In [1]: import numpy as np

In [2]: import numpy.linalg as la

In [3]: np.set_printoptions(precision=2, suppress=True, linewidth=140)

In [4]: rnd = lambda a: np.round(a, 2) + 0

In [5]: r0 = np.array([3, 3, 2])

In [6]: J = r0[np.abs(np.subtract.outer(np.arange(3), np.arange(3)))]

In [7]: print(J)
[[3 3 2]
 [3 3 3]
 [2 3 3]]

In [8]: # equal to its transpose

In [9]: J[0] @ J[2]
Out[9]: np.int64(21)

In [10]: rnd(la.norm(J, axis=1))
Out[10]: array([4.69, 5.2 , 4.69])

In [11]: rnd(la.norm(J[0], 1)), rnd(la.norm(J[0], np.inf))
Out[11]: (np.float64(8.0), np.float64(3.0))

In [12]: rnd(la.norm(J, 2))
Out[12]: np.float64(8.36)

In [13]: rnd(la.norm(J, axis=0))
Out[13]: array([4.69, 5.2 , 4.69])

In [14]: rnd(la.eigvalsh(J).min())
Out[14]: np.float64(-0.36)

In [15]: np.all(la.eigvalsh(J) > 0)
Out[15]: np.False_

In [16]: r0, v = J[0], J[1]

In [17]: print(r0 @ v)
24

In [18]: r0 @ r0
Out[18]: np.int64(22)

In [19]: p = (r0 @ v) / (r0 @ r0) * r0

In [20]: print(np.outer(r0, v))
[[9 9 9]
 [9 9 9]
 [6 6 6]]

In [21]: rnd(p)
Out[21]: array([3.27, 3.27, 2.18])

In [22]: w, V = la.eigh(J)

In [23]: rnd(V @ np.diag(w) @ V.T)
Out[23]: 
array([[3., 3., 2.],
       [3., 3., 3.],
       [2., 3., 3.]])

In [24]: print(rnd(np.abs(V[:, -1])))
[0.55 0.62 0.55]

In [25]: np.unique(w.round(6) + 0, return_counts=True)[1]
Out[25]: array([1, 1, 1])

In [26]: rnd(V.T @ V)
Out[26]: 
array([[1., 0., 0.],
       [0., 1., 0.],
       [0., 0., 1.]])

In [27]: rnd(V.T @ J @ V)
Out[27]: 
array([[-0.36,  0.  ,  0.  ],
       [ 0.  ,  1.  ,  0.  ],
       [ 0.  ,  0.  ,  8.36]])

In [28]: w, V = la.eig(J)

In [29]: print(rnd(w))
[ 8.36  1.   -0.36]

In [30]: rnd(np.prod(w))
Out[30]: np.float64(-3.0)

In [31]: rnd(np.sort(la.eigvals(la.inv(J))))
Out[31]: array([-2.79,  0.12,  1.  ])

In [32]: rnd(J @ V[:, 0] - w[0] * V[:, 0])
Out[32]: array([0., 0., 0.])

In [33]: arr = np.diag(np.array([0, 0, 1, 0, 0, 2, 2, 0, 2])) + 3 * np.eye(9, k=1) + 3 * np.eye(9, k=-1)

In [34]: print(arr)
[[0. 3. 0. 0. 0. 0. 0. 0. 0.]
 [3. 0. 3. 0. 0. 0. 0. 0. 0.]
 [0. 3. 1. 3. 0. 0. 0. 0. 0.]
 [0. 0. 3. 0. 3. 0. 0. 0. 0.]
 [0. 0. 0. 3. 0. 3. 0. 0. 0.]
 [0. 0. 0. 0. 3. 2. 3. 0. 0.]
 [0. 0. 0. 0. 0. 3. 2. 3. 0.]
 [0. 0. 0. 0. 0. 0. 3. 0. 3.]
 [0. 0. 0. 0. 0. 0. 0. 3. 2.]]

In [35]: # equal to its transpose

In [36]: w, V = la.eigh(arr)

In [37]: vec = np.array([-3, 0, 2, -2, -2, -1, -2, -1, -3])

In [38]: np.abs(arr).sum(axis=1).max(), rnd(np.abs(w).max())
Out[38]: (np.float64(8.0), np.float64(6.83))

In [39]: la.norm(arr, axis=1).argmax()
Out[39]: np.int64(5)

In [40]: rnd(la.norm(arr, axis=1))
Out[40]: array([3.  , 4.24, 4.36, 4.24, 4.24, 4.69, 4.69, 4.24, 3.61])

In [41]: rnd(la.norm(arr, 2))
Out[41]: np.float64(6.83)

In [42]: rnd(la.norm(arr) ** 2 / la.norm(arr, 2) ** 2)
Out[42]: np.float64(3.37)

In [43]: rnd(la.norm(arr, "nuc"))
Out[43]: np.float64(33.58)

In [44]: rnd(la.norm(arr[3], 1)), rnd(la.norm(arr[3], np.inf))
Out[44]: (np.float64(6.0), np.float64(3.0))

In [45]: rnd(la.norm(arr, axis=0))
Out[45]: array([3.  , 4.24, 4.36, 4.24, 4.24, 4.69, 4.69, 4.24, 3.61])

In [46]: arr[3] @ arr[4]
Out[46]: np.float64(0.0)

In [47]: A = np.loadtxt("a.csv", delimiter=",")

In [48]: A
Out[48]: 
array([[ 0.1 , -2.  ,  0.9 , -0.7 , -0.1 ,  0.9 , -0.3 , -0.3 ],
       [ 0.3 ,  1.  ,  1.5 , -0.6 ,  1.5 , -0.7 , -0.3 , -0.9 ],
       [ 0.2 , -0.3 , -1.7 , -0.2 ,  0.1 , -0.8 , -2.5 , -0.61],
       [-1.7 , -0.9 ,  1.4 , -1.5 , -1.4 ,  0.3 ,  0.5 ,  5.1 ],
       [ 1.9 ,  1.1 , -0.5 , -0.8 ,  0.  , -0.2 , -1.1 , -5.71],
       [ 0.9 ,  1.2 ,  0.2 , -1.  ,  1.8 ,  0.3 , -1.3 , -2.7 ],
       [-0.3 ,  0.4 ,  0.  ,  0.7 , -0.3 ,  0.9 ,  0.3 ,  0.9 ],
       [ 0.4 , -0.8 , -1.2 ,  0.8 , -0.3 ,  0.1 ,  1.3 , -1.19],
       [-0.1 ,  0.4 ,  0.4 ,  0.5 ,  1.5 , -0.7 ,  0.6 ,  0.27],
       [-1.  , -0.1 , -0.6 ,  1.3 ,  0.3 ,  0.4 , -1.  ,  3.04],
       [-1.  , -0.6 , -0.5 ,  0.5 ,  0.9 , -1.9 ,  0.4 ,  2.99],
       [ 1.1 , -0.2 , -0.2 , -0.2 ,  0.4 , -1.4 ,  0.3 , -3.29],
       [ 0.8 , -0.9 , -1.  , -0.3 ,  2.  , -0.6 , -0.6 , -2.4 ],
       [ 0.3 , -0.1 ,  0.6 ,  0.8 ,  0.1 , -0.4 ,  2.4 , -0.89],
       [-1.4 , -1.4 ,  0.7 ,  0.7 ,  0.2 ,  0.6 ,  0.2 ,  4.23],
       [ 0.2 ,  0.  , -1.  ,  0.2 ,  0.7 , -0.4 ,  1.8 , -0.57],
       [ 1.3 ,  1.  , -0.8 , -0.9 , -0.5 , -1.1 , -0.2 , -3.84],
       [-0.6 ,  0.2 ,  0.  , -0.7 ,  0.5 ,  1.2 , -0.7 ,  1.79],
       [-0.3 , -1.6 ,  0.6 ,  1.8 , -0.7 , -0.1 ,  0.2 ,  0.91],
       [-0.1 , -0.3 , -0.1 , -0.1 ,  0.3 , -1.9 ,  0.6 ,  0.31],
       [ 0.1 ,  0.3 ,  1.3 ,  0.1 ,  1.  ,  1.  ,  1.1 , -0.3 ],
       [ 0.6 , -1.2 , -1.  , -0.4 , -0.5 ,  3.3 , -0.6 , -1.78],
       [-0.5 ,  0.2 , -0.9 , -0.5 ,  1.  ,  0.7 ,  0.7 ,  1.52],
       [ 0.6 , -0.8 ,  0.7 , -0.1 , -2.4 ,  1.1 ,  0.3 , -1.8 ]])

In [49]: Ac = A - A.mean(axis=0)

In [50]: V = la.svd(Ac)[2][:7]

In [51]: M2 = Ac - Ac @ V.T @ V

In [52]: rnd(np.diag(V.T @ V))
Out[52]: array([0.1, 1. , 1. , 1. , 1. , 1. , 1. , 0.9])

In [53]: print(rnd(M2.std(axis=0)))
[0.01 0.   0.   0.   0.   0.   0.   0.  ]

In [54]: rnd(la.norm(M2) / la.norm(Ac))
Out[54]: np.float64(0.0)

In [55]: la.norm(M2, axis=1).round(6).argmax()
Out[55]: np.int64(16)

In [56]: rnd(np.cov(Ac @ V.T, rowvar=False))
Out[56]: 
array([[7.58, 0.  , 0.  , 0.  , 0.  , 0.  , 0.  ],
       [0.  , 1.64, 0.  , 0.  , 0.  , 0.  , 0.  ],
       [0.  , 0.  , 1.25, 0.  , 0.  , 0.  , 0.  ],
       [0.  , 0.  , 0.  , 0.88, 0.  , 0.  , 0.  ],
       [0.  , 0.  , 0.  , 0.  , 0.69, 0.  , 0.  ],
       [0.  , 0.  , 0.  , 0.  , 0.  , 0.43, 0.  ],
       [0.  , 0.  , 0.  , 0.  , 0.  , 0.  , 0.35]])

In [57]: M2 = np.array([[4, -4],
    ...:     [-5, 4],
    ...:     [-3, 4],
    ...:     [4, -4],
    ...:     [2, -5],
    ...:     [0, 4],
    ...:     [2, 3],
    ...:     [0, 3],
    ...:     [4, -4]])

In [58]: print(np.einsum("ik,kj->ij", arr, M2))
[[-15.  12.]
 [  3.   0.]
 [ -6.   4.]
 [ -3.  -3.]
 [ 12.   0.]
 [ 12.   2.]
 [  4.  27.]
 [ 18.  -3.]
 [  8.   1.]]

In [59]: print(np.vstack([arr, M2.T]).shape)
(11, 9)

In [60]: print(la.matrix_rank(arr @ M2))
2

In [61]: la.matrix_rank(np.vstack([arr, M2.T]))
Out[61]: np.int64(9)

In [62]: gram = np.cov(A, rowvar=False)

In [63]: gram.shape
Out[63]: (8, 8)

In [64]: np.argsort(-A.std(axis=0).round(6), kind="stable")
Out[64]: array([7, 5, 6, 4, 2, 1, 0, 3])

In [65]: rnd(np.median(A, axis=0))
Out[65]: array([ 0.15, -0.15, -0.05, -0.15,  0.25,  0.  ,  0.25, -0.43])

In [66]: rnd(A.std(axis=0))
Out[66]: array([0.83, 0.85, 0.87, 0.77, 0.98, 1.12, 1.03, 2.5 ])

In [67]: w, V = la.eigh(J)

In [68]: vec = np.array([1, -2, 2])

In [69]: rnd(vec @ J @ vec / (vec @ vec)), rnd(w[0]), rnd(w[-1])
Out[69]: (np.float64(-0.11), np.float64(-0.36), np.float64(8.36))

In [70]: print(rnd(la.eigvalsh(J[1:, 1:])))
[0. 6.]

In [71]: rnd(V * np.abs(w) @ V.T)
Out[71]: 
array([[3.14, 2.75, 2.14],
       [2.75, 3.44, 2.75],
       [2.14, 2.75, 3.14]])

In [72]: vec @ J @ vec
Out[72]: np.int64(-1)

In [73]: K = np.loadtxt("sample10.csv", delimiter=",")

In [74]: K
Out[74]: 
array([[ 0.,  0., -2.,  2.],
       [ 0.,  0., -4.,  4.],
       [ 0.,  0., -6.,  6.],
       [ 0.,  0., -8.,  8.]])

In [75]: rnd(la.norm(K, 2) / la.norm(K))
Out[75]: np.float64(1.0)

In [76]: la.matrix_rank(K, rtol=0.1)
Out[76]: np.int64(1)

In [77]: [round(float(x), 2) for x in la.svd(K, compute_uv=False)[:3]]
Out[77]: [15.49, 0.0, 0.0]

In [78]: proj = np.triu(np.array([[1, 1, 0, -2], [-2, -3, 1, -3], [-1, 1, -3, 3], [1, 2, 1, 3]]), 1) + np.eye(4)

In [79]: M2 = proj @ K @ la.inv(proj)

In [80]: rnd(np.poly(M2))
Out[80]: array([ 1., -2.,  0.,  0.,  0.])

In [81]: F = np.loadtxt("test7.csv", delimiter=",")

In [82]: F
Out[82]: 
array([[-0.7 , -0.9 ,  0.7 ,  0.1 , -1.  , -1.7 ,  1.11, -1.1 ,  0.8 ],
       [-1.6 , -0.1 , -0.6 ,  0.3 , -0.8 , -0.9 , -0.09,  0.6 ,  0.9 ],
       [ 0.4 , -0.2 ,  1.3 ,  1.1 ,  0.  , -0.2 ,  0.25, -1.2 ,  0.  ],
       [-0.6 ,  1.5 , -1.  , -0.1 ,  1.3 , -0.4 , -1.49, -0.4 , -0.2 ],
       [ 0.9 ,  0.4 , -0.7 ,  1.  , -0.6 ,  0.4 , -0.49, -0.3 ,  1.2 ],
       [ 0.4 , -0.7 , -1.3 , -0.8 , -0.1 , -0.3 ,  0.69, -0.2 , -1.5 ],
       [-0.7 , -1.3 , -0.3 ,  2.5 ,  0.  ,  0.6 ,  1.47,  2.5 ,  1.2 ],
       [ 0.6 , -0.1 ,  0.6 , -0.1 ,  1.  ,  1.2 , -0.03, -0.5 , -1.4 ],
       [ 0.5 ,  1.3 , -0.4 ,  0.5 ,  0.1 , -0.7 , -1.44,  0.7 , -0.5 ],
       [ 0.4 , -1.2 , -0.8 , -0.4 ,  0.5 , -0.5 ,  1.21, -0.5 ,  0.2 ],
       [-0.3 ,  1.8 , -0.9 ,  1.3 , -0.2 ,  0.2 , -1.63,  0.5 , -0.1 ],
       [-0.4 ,  2.1 ,  0.1 , -1.2 ,  1.2 ,  1.  , -2.11, -0.2 ,  2.9 ],
       [-0.2 ,  1.8 , -0.3 , -0.3 , -1.  ,  0.2 , -1.9 , -0.8 , -0.7 ],
       [ 0.3 ,  0.3 , -0.1 , -0.6 ,  0.4 , -1.6 , -0.26,  0.5 ,  1.6 ],
       [ 0.  ,  1.2 , -0.2 , -0.2 , -0.8 , -0.5 , -1.18,  0.2 , -0.3 ],
       [-0.5 ,  0.8 , -1.8 ,  0.2 , -0.1 , -0.1 , -0.76, -0.2 ,  1.3 ],
       [-0.3 ,  0.4 ,  1.5 ,  0.  , -1.7 ,  0.3 , -0.31,  1.4 , -1.  ],
       [-0.6 ,  0.1 , -1.1 , -1.  , -0.5 ,  0.4 , -0.08,  0.  , -0.8 ],
       [-0.7 ,  1.3 ,  1.3 , -0.6 , -0.8 , -1.1 , -1.13, -0.9 ,  0.1 ],
       [ 1.3 ,  0.8 ,  0.6 , -0.2 ,  0.7 ,  0.9 , -0.95,  0.5 , -0.2 ],
       [-1.9 ,  1.7 ,  2.  ,  0.1 , -0.9 , -0.2 , -1.72,  0.9 , -2.1 ],
       [-2.6 , -1.6 ,  0.3 , -0.8 ,  0.4 ,  1.1 ,  1.79,  1.1 , -0.8 ],
       [-1.3 , -1.  , -1.8 ,  0.8 , -1.5 , -0.9 ,  1.22, -1.1 , -0.1 ],
       [ 1.  ,  0.9 , -1.  , -0.5 , -1.  , -0.5 , -0.87,  0.3 ,  1.5 ],
       [ 0.4 , -1.1 ,  0.2 , -1.6 , -0.6 ,  0.3 ,  1.04,  2.8 , -0.2 ],
       [ 0.4 ,  0.1 ,  0.9 , -0.9 ,  1.3 , -0.7 , -0.12,  0.3 , -0.5 ],
       [ 1.  ,  1.3 , -0.3 ,  1.2 ,  0.5 ,  2.2 , -1.24, -0.5 ,  0.  ],
       [-0.6 , -0.1 , -1.2 , -1.  , -1.  , -0.1 ,  0.08, -0.9 ,  0.6 ],
       [-0.6 , -1.4 ,  0.6 , -0.5 , -0.8 , -1.2 ,  1.49,  0.7 , -1.8 ],
       [ 0.5 ,  0.  ,  0.7 ,  1.  , -0.3 ,  0.2 ,  0.01, -0.5 ,  0.3 ],
       [ 0.1 , -1.5 ,  0.9 ,  0.2 ,  0.2 ,  0.4 ,  1.56, -1.7 , -1.5 ]])

In [83]: Ac = F - F.mean(axis=0)

In [84]: U, sigma, Vh = la.svd(Ac, full_matrices=False)

In [85]: rnd(sigma)
Out[85]: array([9.08, 6.64, 5.66, 5.6 , 4.9 , 4.56, 4.08, 3.25, 0.34])

In [86]: np.abs(U[:, 0]).argmax()
Out[86]: np.int64(11)

In [87]: print(rnd(sigma ** 2 / (sigma ** 2).sum()))
[0.31 0.17 0.12 0.12 0.09 0.08 0.06 0.04 0.  ]

In [88]: M2 = np.c_[F[:, :5] @ np.array([[-5, 3, -5, 8, -3],
    ...:     [3, -2, 4, -4, 0],
    ...:     [4, -4, -2, -5, -5],
    ...:     [4, 9, -9, -7, 0],
    ...:     [-7, 6, -8, -8, 7]]), np.array([-1, 1, 2, 1, 0, 2, -3, 1, 0, 3, -1, -3, 2, -2, 3, 2, -2, -1, -2, 2, 0, -3, 2, 1, 3, 3, -2, 3, 3, 1, -1])]

In [89]: rnd(M2)
Out[89]: 
array([[ 11. ,  -8.2,   5.6,   1.8,  -8.4,  -1. ],
       [ 12.1,  -4.3,  12.5,  -5.1,   2.2,   1. ],
       [  7. ,   6.3, -15.3, -10.2,  -7.7,   2. ],
       [ -6. ,   6.1,   1.5, -15.5,  15.9,   1. ],
       [  2.1,  10.1,  -5.7,   6.9,  -3.4,   0. ],
       [-11.8,   0. ,   5.8,  18.9,   4.6,   2. ],
       [  8.4,  24.2, -23.6, -16.4,   3.6,  -3. ],
       [ -8.3,   4.7, -11.7,  -5.1,   2.2,   1. ],
       [  1.1,   5.6,  -1.8,  -3.5,   1.2,   0. ],
       [-13.9,   6.2,  -5.6,  10.8,   6.3,   3. ],
       [  9.9,   9.6,   0.4, -12.6,   4. ,  -1. ],
       [ -4.5,  -9.4,  11.4, -13.3,   9.1,  -3. ],
       [ 11. , -11.7,  19.5,   2.8,  -4.9,   2. ],
       [ -6.2,  -2.3,   2.1,   2.7,   2.4,  -2. ],
       [  7.6,  -8.2,  13.4,   4. ,  -4.6,   3. ],
       [ -0.8,   5.3,   8.3,   1.2,   9.8,   2. ],
       [ 20.6, -17.9,  13.7,   2.1, -18.5,  -2. ],
       [ -1.6,  -9.6,  18.6,  11.3,   3.8,  -1. ],
       [ 15.8, -20.1,  17.9,  -6.7, -10. ,  -2. ],
       [ -7.4,   2.3,  -8.3,   0. ,  -2. ,   2. ],
       [ 29.3, -21.6,  18.6, -25.5, -10.6,   0. ],
       [  3.4, -10.6,  10. , -13.5,   9.1,  -3. ],
       [ 10. ,   3.5,  10.9,   9. ,   2.4,   2. ],
       [ -1.3,  -5.3,  13.1,  20.9,  -5. ,   1. ],
       [ -6.7, -15.4,  12.4,  22.6,  -6.4,   3. ],
       [-10.8,  -2.9,  -5.7,  -5.8,   3.4,   3. ],
       [ -1. ,  15.4, -14. ,  -8.1,   2. ,  -2. ],
       [  0.9, -11.8,  22. ,  16.6,   0.8,   3. ],
       [  4.8, -10.7,   7.1,   7.7,  -6.8,   3. ],
       [  6.4,   5.9, -10.5,  -4.1,  -7.1,   1. ],
       [ -2. ,   2.7, -11.7,  -0.7,  -3.4,  -1. ]])

In [90]: la.matrix_rank(np.c_[F, M2])
Out[90]: np.int64(10)

In [91]: rnd(la.lstsq(F, M2[:, 0])[0])
Out[91]: array([-5.,  3.,  4.,  4., -7.,  0.,  0.,  0.,  0.])

In [92]: labels = F[:, 2] > np.median(F[:, 2])

In [93]: r0 = F[labels].mean(axis=0) - F[~labels].mean(axis=0)

In [94]: np.argsort(-np.abs(r0).round(6), kind="stable")
Out[94]: array([2, 3, 6, 1, 8, 4, 7, 0, 5])

In [95]: proj = F @ la.solve(F.T @ F, F.T)

In [96]: rnd(np.diag(proj))
Out[96]: 
array([0.31, 0.54, 0.18, 0.33, 0.18, 0.24, 0.59, 0.17, 0.24, 0.11, 0.36, 0.56, 0.23, 0.26, 0.1 , 0.15, 0.34, 0.17, 0.32, 0.14, 0.49, 0.54,
       0.36, 0.27, 0.46, 0.22, 0.36, 0.23, 0.21, 0.1 , 0.25])

In [97]: rnd(la.eigvalsh(proj))
Out[97]: array([0., 0., 0., 0., 0., 0., 0., 0., 0., 0., 0., 0., 0., 0., 0., 0., 0., 0., 0., 0., 0., 0., 1., 1., 1., 1., 1., 1., 1., 1., 1.])

In [98]: m1 = np.load("arr.npy")

In [99]: m1
Out[99]: 
array([[3., 1., 1., 1., 1., 1., 1., 1.],
       [1., 3., 1., 1., 1., 1., 1., 1.],
       [1., 1., 3., 1., 1., 1., 1., 1.],
       [1., 1., 1., 3., 1., 1., 1., 1.],
       [1., 1., 1., 1., 3., 1., 1., 1.],
       [1., 1., 1., 1., 1., 3., 1., 1.],
       [1., 1., 1., 1., 1., 1., 3., 1.],
       [1., 1., 1., 1., 1., 1., 1., 3.]])

In [100]: rng = np.random.default_rng(31)

In [101]: M2 = m1 + rng.integers(-2, 3, (8, 1)) @ rng.integers(-2, 3, (1, 8))

In [102]: print(M2)
[[ 3.  1.  1.  1.  1.  1.  1.  1.]
 [-1.  5.  3. -3. -3. -3.  3. -3.]
 [ 1.  1.  3.  1.  1.  1.  1.  1.]
 [ 3. -1. -1.  7.  5.  5. -1.  5.]
 [ 1.  1.  1.  1.  3.  1.  1.  1.]
 [ 0.  2.  2. -1. -1.  1.  2. -1.]
 [ 3. -1. -1.  5.  5.  5.  1.  5.]
 [ 1.  1.  1.  1.  1.  1.  1.  3.]]

In [103]: la.matrix_rank(M2 - m1, tol=1e-8)
Out[103]: np.int64(1)
